>>> import numpy as np
>>> import numpy.linalg as la
>>> np.set_printoptions(precision=3, suppress=True, linewidth=120, floatmode="fixed")
>>> rd = lambda a: np.round(a, 3) + 0
>>> feats = np.load("out14.npy")
>>> feats
array([[ 2,  0,  0,  0,  0,  0,  0,  0,  0,  0,  0,  0],
       [-1,  2,  0,  0,  0,  0,  0,  0,  0,  0,  0,  0],
       [-1,  3, -4,  0,  0,  0,  0,  0,  0,  0,  0,  0],
       [ 4, -5,  5, -1,  0,  0,  0,  0,  0,  0,  0,  0],
       [ 0,  1, -3,  0, -2,  0,  0,  0,  0,  0,  0,  0],
       [ 3,  4,  3,  2, -5,  0,  0,  0,  0,  0,  0,  0],
       [ 3, -4,  4, -1,  3,  5, -5,  0,  0,  0,  0,  0],
       [ 2,  4,  0, -1, -2,  2, -1,  4,  0,  0,  0,  0],
       [-1, -1, -4,  1,  5, -2,  4,  1, -4,  0,  0,  0],
       [-4,  1,  3, -3,  2, -5, -1,  0,  2,  2,  0,  0],
       [-3, -3, -1,  4,  0, -4, -1, -5,  0, -1,  0,  0],
       [ 4,  3, -5,  3, -5,  0, -3, -2,  3,  5, -1,  3]])
>>> # rows and columns are dependent
>>> rd(la.norm(feats, 2) / la.norm(feats))
np.float64(0.561)
>>> np.argsort(-la.norm(feats, axis=0).round(6), kind="stable")[:3]
array([2, 1, 4])
>>> [round(float(x), 3) for x in la.svd(feats, compute_uv=False)[:3]]
[14.838, 13.779, 10.244]
>>> x0 = np.array([0, 2, -1, 5, 5, 5, -1, -2, 1, -4, 4, -5])
>>> a = np.maximum(feats @ x0, 0)
>>> a
array([ 0,  4, 10,  0,  0,  0, 28,  0, 12,  0, 10,  0])
>>> rd(np.tanh(feats @ x0))
array([ 0.000,  0.999,  1.000, -1.000, -1.000, -1.000,  1.000, -0.999,  1.000, -1.000,  1.000, -1.000])
>>> np.maximum(feats @ x0, 0) - np.maximum(-feats @ x0, 0)
array([  0,   4,  10, -20,  -5, -10,  28,  -4,  12, -36,  10, -28])
>>> feats.T @ a
array([  28, -116,   14,   24,  144,   76, -102,  -38,  -48,  -10,    0,    0])
>>> np.flatnonzero(a > 1e-9)
array([ 1,  2,  6,  8, 10])
>>> A = np.load("sample4.npy")
>>> rd(A)
array([[ 0.357,  0.044, -0.320,  0.302,  0.338,  0.128, -0.023,  0.250,  0.695],
       [-0.476,  0.279, -0.332,  0.240, -0.436, -0.467,  0.124, -0.096,  0.307],
       [-0.119,  0.193,  0.445, -0.118, -0.499,  0.384, -0.280,  0.395,  0.325],
       [-0.417, -0.713, -0.291, -0.216, -0.074,  0.346,  0.061, -0.087,  0.225],
       [-0.357,  0.527,  0.012, -0.403,  0.404,  0.307,  0.364, -0.146,  0.142],
       [ 0.119,  0.066,  0.148,  0.505, -0.205,  0.461,  0.135, -0.656,  0.039],
       [ 0.179,  0.009, -0.206,  0.105, -0.296,  0.222,  0.711,  0.447, -0.268],
       [-0.476,  0.098, -0.139,  0.525,  0.285,  0.266, -0.296,  0.312, -0.362],
       [-0.238, -0.289,  0.649,  0.294,  0.258, -0.267,  0.397,  0.125,  0.203]])
>>> rng = np.random.default_rng(10)
>>> idx = rng.permutation(9)
>>> idx
array([1, 2, 3, 4, 6, 7, 0, 5, 8])
>>> other = A[idx][:, idx]
>>> rd(la.det(other)), rd(la.det(A[idx]))
(np.float64(-1.0), np.float64(-1.0))
>>> rd(other)
array([[ 0.279, -0.332,  0.240, -0.436,  0.124, -0.096, -0.476, -0.467,  0.307],
       [ 0.193,  0.445, -0.118, -0.499, -0.280,  0.395, -0.119,  0.384,  0.325],
       [-0.713, -0.291, -0.216, -0.074,  0.061, -0.087, -0.417,  0.346,  0.225],
       [ 0.527,  0.012, -0.403,  0.404,  0.364, -0.146, -0.357,  0.307,  0.142],
       [ 0.009, -0.206,  0.105, -0.296,  0.711,  0.447,  0.179,  0.222, -0.268],
       [ 0.098, -0.139,  0.525,  0.285, -0.296,  0.312, -0.476,  0.266, -0.362],
       [ 0.044, -0.320,  0.302,  0.338, -0.023,  0.250,  0.357,  0.128,  0.695],
       [ 0.066,  0.148,  0.505, -0.205,  0.135, -0.656,  0.119,  0.461,  0.039],
       [-0.289,  0.649,  0.294,  0.258,  0.397,  0.125, -0.238, -0.267,  0.203]])
>>> np.allclose(other, other.T)
False
>>> rd(np.abs(la.eigvals(other)).max())
np.float64(1.0)
>>> np.allclose(other @ other.T, other.T @ other)
True
>>> rd(np.trace(other))
np.float64(2.957)
>>> rd(la.pinv(A))
array([[ 0.357, -0.476, -0.119, -0.417, -0.357,  0.119,  0.179, -0.476, -0.238],
       [ 0.044,  0.279,  0.193, -0.713,  0.527,  0.066,  0.009,  0.098, -0.289],
       [-0.320, -0.332,  0.445, -0.291,  0.012,  0.148, -0.206, -0.139,  0.649],
       [ 0.302,  0.240, -0.118, -0.216, -0.403,  0.505,  0.105,  0.525,  0.294],
       [ 0.338, -0.436, -0.499, -0.074,  0.404, -0.205, -0.296,  0.285,  0.258],
       [ 0.128, -0.467,  0.384,  0.346,  0.307,  0.461,  0.222,  0.266, -0.267],
       [-0.023,  0.124, -0.280,  0.061,  0.364,  0.135,  0.711, -0.296,  0.397],
       [ 0.250, -0.096,  0.395, -0.087, -0.146, -0.656,  0.447,  0.312,  0.125],
       [ 0.695,  0.307,  0.325,  0.225,  0.142,  0.039, -0.268, -0.362,  0.203]])
>>> rd(la.norm(A, axis=0))
array([1.000, 1.000, 1.000, 1.000, 1.000, 1.000, 1.000, 1.000, 1.000])
>>> rd(la.svd(A, compute_uv=False))
array([1.000, 1.000, 1.000, 1.000, 1.000, 1.000, 1.000, 1.000, 1.000])
>>> rd(A[:, 0] @ A[:, 2])
np.float64(0.0)
>>> rd(A.T @ A)
array([[1.000, 0.000, 0.000, 0.000, 0.000, 0.000, 0.000, 0.000, 0.000],
       [0.000, 1.000, 0.000, 0.000, 0.000, 0.000, 0.000, 0.000, 0.000],
       [0.000, 0.000, 1.000, 0.000, 0.000, 0.000, 0.000, 0.000, 0.000],
       [0.000, 0.000, 0.000, 1.000, 0.000, 0.000, 0.000, 0.000, 0.000],
       [0.000, 0.000, 0.000, 0.000, 1.000, 0.000, 0.000, 0.000, 0.000],
       [0.000, 0.000, 0.000, 0.000, 0.000, 1.000, 0.000, 0.000, 0.000],
       [0.000, 0.000, 0.000, 0.000, 0.000, 0.000, 1.000, 0.000, 0.000],
       [0.000, 0.000, 0.000, 0.000, 0.000, 0.000, 0.000, 1.000, 0.000],
       [0.000, 0.000, 0.000, 0.000, 0.000, 0.000, 0.000, 0.000, 1.000]])
>>> rd(A @ A.T)
array([[1.000, 0.000, 0.000, 0.000, 0.000, 0.000, 0.000, 0.000, 0.000],
       [0.000, 1.000, 0.000, 0.000, 0.000, 0.000, 0.000, 0.000, 0.000],
       [0.000, 0.000, 1.000, 0.000, 0.000, 0.000, 0.000, 0.000, 0.000],
       [0.000, 0.000, 0.000, 1.000, 0.000, 0.000, 0.000, 0.000, 0.000],
       [0.000, 0.000, 0.000, 0.000, 1.000, 0.000, 0.000, 0.000, 0.000],
       [0.000, 0.000, 0.000, 0.000, 0.000, 1.000, 0.000, 0.000, 0.000],
       [0.000, 0.000, 0.000, 0.000, 0.000, 0.000, 1.000, 0.000, 0.000],
       [0.000, 0.000, 0.000, 0.000, 0.000, 0.000, 0.000, 1.000, 0.000],
       [0.000, 0.000, 0.000, 0.000, 0.000, 0.000, 0.000, 0.000, 1.000]])
